In [1]: import numpy as np

In [2]: np.set_printoptions(precision=3, suppress=True, linewidth=200, sign=" ")

In [3]: arr = np.load("m.npy")

In [4]: arr
Out[4]: 
array([[-1.428, -0.039,  0.629, -0.881],
       [-0.039, -2.482,  1.1  , -0.293],
       [ 0.629,  1.1  , -0.293, -0.756],
       [-0.881, -0.293, -0.756, -0.797]])

In [5]: th = np.radians(120)

In [6]: Rm = np.eye(4)

In [7]: Rm[2, 2] = Rm[0, 0] = np.cos(th)

In [8]: Rm[2, 0], Rm[0, 2] = -np.sin(th), np.sin(th)

In [9]: Rm
Out[9]: 
array([[-0.5  ,  0.   ,  0.866,  0.   ],
       [ 0.   ,  1.   ,  0.   ,  0.   ],
       [-0.866,  0.   , -0.5  ,  0.   ],
       [ 0.   ,  0.   ,  0.   ,  1.   ]])

In [10]: other = arr @ Rm.T

In [11]: np.linalg.svd(arr, compute_uv=False), np.linalg.svd(other, compute_uv=False)
Out[11]: (array([ 3.,  2.,  1.,  1.]), array([ 3.,  2.,  1.,  1.]))

In [12]: round(float(np.linalg.det(Rm)), 3), np.round(np.trace(Rm), 3)
Out[12]: (1.0, np.float64(1.0))

In [13]: ev, vecs = np.linalg.eig(arr)

In [14]: np.sort(np.linalg.eigvals(arr @ arr))
Out[14]: array([ 1.   ,  1.   ,  4.   ,  9.002])

In [15]: np.sort(np.linalg.eigvals(np.linalg.inv(arr)))
Out[15]: array([-1.   , -0.5  , -0.333,  1.   ])

In [16]: np.round(arr @ vecs[:, 0] - ev[0] * vecs[:, 0], 3) + 0
Out[16]: array([ 0.,  0.,  0.,  0.])

In [17]: [round(float(np.linalg.det(arr[:i, :i])), 2) + 0 for i in range(1, 5)]
Out[17]: [-1.43, 3.54, 1.62, -6.0]

In [18]: np.round(np.linalg.eigvalsh(arr).min(), 3)
Out[18]: np.float64(-3.0)

In [19]: rng = np.random.default_rng(502)

In [20]: labels = rng.permutation(4)

In [21]: other = arr[:, labels] * rng.choice([-1, 1], 4)

In [22]: other
Out[22]: 
array([[-0.629, -0.881, -1.428, -0.039],
       [-1.1  , -0.293, -0.039, -2.482],
       [ 0.293, -0.756,  0.629,  1.1  ],
       [ 0.756, -0.797, -0.881, -0.293]])

In [23]: left, _, VT = np.linalg.svd(arr.T @ other)

In [24]: labels
Out[24]: array([ 2,  3,  0,  1])

In [25]: np.round(left @ VT, 3) + 0
Out[25]: 
array([[ 0.,  0.,  1.,  0.],
       [ 0.,  0.,  0.,  1.],
       [-1.,  0.,  0.,  0.],
       [ 0.,  1.,  0.,  0.]])
